$ python -q
>>> import numpy as np
>>> import numpy.linalg as la
>>> np.set_printoptions(suppress=True, linewidth=200)
>>> M = np.load("block13.npy")
>>> M
array([[11, -9, -7, -5,  7,  6,  8,  2,  4,  4,  6],
       [ 8,  8, -1, -9,  1,  3, -1, -4,  3,  8,  9],
       [-6, -7, 11, -4,  0, -3, -7, -2, -8, -1,  9],
       [ 5,  3, -9, 10,  4,  5, -2,  4,  2, -1,  5],
       [-3, -3,  0, -8, 20, -7, -9,  1,  3,  9,  2],
       [ 1,  6,  4, -8, -3, 23,  1, -3, -1, -4, -9],
       [ 0,  9,  8,  9, -2,  3, -9,  1, -3, -6, -3],
       [ 7,  2,  4,  5, -4, -6,  7,  9, -4,  5,  9],
       [-9,  4, -7,  8,  1, -5, -7, -1, 20,  6,  6],
       [-5,  6, -6,  7,  1,  9, -5, -2,  9, 14,  4],
       [ 2,  5,  2, -7, -5, -8, -8,  2,  8, -3,  7]])
>>> M2 = M / la.norm(M, axis=1, keepdims=True)
>>> gram = M2 @ M2.T
>>> print(gram[0].round(3))
[ 1.     0.397 -0.26   0.321  0.206  0.023 -0.7    0.166 -0.109  0.059 -0.196]
>>> (gram - 2 * np.eye(11)).round(6).argmax(axis=1)
array([ 1, 10,  4,  9,  8,  6,  5,  3,  9,  8,  1])
>>> (np.abs(gram) > 0.9).astype(int)
array([[1, 0, 0, 0, 0, 0, 0, 0, 0, 0, 0],
       [0, 1, 0, 0, 0, 0, 0, 0, 0, 0, 0],
       [0, 0, 1, 0, 0, 0, 0, 0, 0, 0, 0],
       [0, 0, 0, 1, 0, 0, 0, 0, 0, 0, 0],
       [0, 0, 0, 0, 1, 0, 0, 0, 0, 0, 0],
       [0, 0, 0, 0, 0, 1, 0, 0, 0, 0, 0],
       [0, 0, 0, 0, 0, 0, 1, 0, 0, 0, 0],
       [0, 0, 0, 0, 0, 0, 0, 1, 0, 0, 0],
       [0, 0, 0, 0, 0, 0, 0, 0, 1, 0, 0],
       [0, 0, 0, 0, 0, 0, 0, 0, 0, 1, 0],
       [0, 0, 0, 0, 0, 0, 0, 0, 0, 0, 1]])
>>> np.round(la.norm(M2, axis=1), 3)
array([1., 1., 1., 1., 1., 1., 1., 1., 1., 1., 1.])
>>> u, g = M[5], M[8]
>>> u @ u
np.int64(763)
>>> p = (u @ g) / (u @ u) * u
>>> np.round(g - p, 3)
array([-8.611,  6.336, -5.443,  4.886, -0.168,  3.953, -6.611, -2.168, 19.611,  4.443,  2.497])
>>> np.outer(u, g)
array([[  -9,    4,   -7,    8,    1,   -5,   -7,   -1,   20,    6,    6],
       [ -54,   24,  -42,   48,    6,  -30,  -42,   -6,  120,   36,   36],
       [ -36,   16,  -28,   32,    4,  -20,  -28,   -4,   80,   24,   24],
       [  72,  -32,   56,  -64,   -8,   40,   56,    8, -160,  -48,  -48],
       [  27,  -12,   21,  -24,   -3,   15,   21,    3,  -60,  -18,  -18],
       [-207,   92, -161,  184,   23, -115, -161,  -23,  460,  138,  138],
       [  -9,    4,   -7,    8,    1,   -5,   -7,   -1,   20,    6,    6],
       [  27,  -12,   21,  -24,   -3,   15,   21,    3,  -60,  -18,  -18],
       [   9,   -4,    7,   -8,   -1,    5,    7,    1,  -20,   -6,   -6],
       [  36,  -16,   28,  -32,   -4,   20,   28,    4,  -80,  -24,  -24],
       [  81,  -36,   63,  -72,   -9,   45,   63,    9, -180,  -54,  -54]])
>>> la.matrix_rank(np.outer(u, g))
np.int64(1)
>>> round(la.norm(u + g) ** 2 + la.norm(u - g) ** 2, 3)
np.float64(3042.0)
>>> x = np.array([3, 2, 0, 1, 2, 2, 2, 0, 2, 0, 1])
>>> rhs = M @ x
>>> b, lr = np.zeros(11), 1 / la.norm(M, 2) ** 2
>>> for i in range(30):
...     b -= lr * M.T @ (M @ b - rhs)
...     if i % 5 == 0: print(i, round(la.norm(M @ b - rhs), 3))
... 
0 56.04
5 16.746
10 12.056
15 10.439
20 9.528
25 8.829
>>> round(la.cond(M), 3)
np.float64(12.55)
